$ ipython --no-banner

In [1]: import numpy as np

In [2]: np.set_printoptions(suppress=True, linewidth=140)

In [3]: def rd(a):
   ...:     return np.round(a, 2) + 0
   ...: 

In [4]: rng = np.random.default_rng(824)

In [5]: m1 = np.array([[5, 4, -7, 6, -9, 7, -2, -3, 5],
   ...:     [3, 2, -5, 7, 4, 0, 6, -8, -4],
   ...:     [0, -2, 0, 1, 9, 9, 2, -3, -7],
   ...:     [-2, 5, 0, 3, -8, 5, -9, -8, 1],
   ...:     [6, 9, -7, -8, -2, -6, 8, -4, -4],
   ...:     [2, -3, 8, 7, 6, 8, -4, -4, -2],
   ...:     [3, 6, -1, 6, -6, -1, 8, -5, 3],
   ...:     [0, -4, -5, 2, -8, 5, -7, 6, 8]]) * (rng.random((8, 9)) < 0.3)

In [6]: m1
Out[6]: 
array([[ 0,  0,  0,  6, -9,  0,  0,  0,  5],
       [ 0,  0, -5,  0,  0,  0,  0, -8,  0],
       [ 0, -2,  0,  1,  0,  0,  0,  0,  0],
       [ 0,  0,  0,  0,  0,  0, -9,  0,  0],
       [ 6,  9, -7,  0, -2,  0,  0,  0,  0],
       [ 0,  0,  8,  0,  6,  8, -4,  0,  0],
       [ 0,  6,  0,  6,  0, -1,  8,  0,  3],
       [ 0,  0,  0,  2,  0,  0,  0,  6,  8]])

In [7]: B = m1 + rng.integers(-2, 3, (8, 7)) @ rng.integers(-2, 3, (7, 9))

In [8]: print(B)
[[ -2   3   0  12 -13   3  -2  -4  16]
 [ -5   1  -4   4  -5   0  -2 -11   5]
 [  1  -3  -2   7   2   1  -1   1  11]
 [ -6   4   1  -3  -6   0  -8   1   6]
 [ -5   7  -5   7  -6  -7  -2  -1   2]
 [ -1   1   9  -1  15   6   3   6  -6]
 [  3   1   4  16   1   2  -1  -1  10]
 [  6   1  -9  -5   1   4   6   7  12]]

In [9]: rd(np.linalg.svd(B - m1, compute_uv=False))
Out[9]: array([27.91, 19.13, 16.65, 11.47,  6.4 ,  4.51,  1.48,  0.  ])

In [10]: np.abs(B - m1).sum(axis=1)
Out[10]: array([35, 26, 26, 28, 38, 34, 43, 39])

In [11]: print(B - m1)
[[ -2   3   0   6  -4   3  -2  -4  11]
 [ -5   1   1   4  -5   0  -2  -3   5]
 [  1  -1  -2   6   2   1  -1   1  11]
 [ -6   4   1  -3  -6   0   1   1   6]
 [-11  -2   2   7  -4  -7  -2  -1   2]
 [ -1   1   1  -1   9  -2   7   6  -6]
 [  3  -5   4  10   1   3  -9  -1   7]
 [  6   1  -9  -7   1   4   6   1   4]]
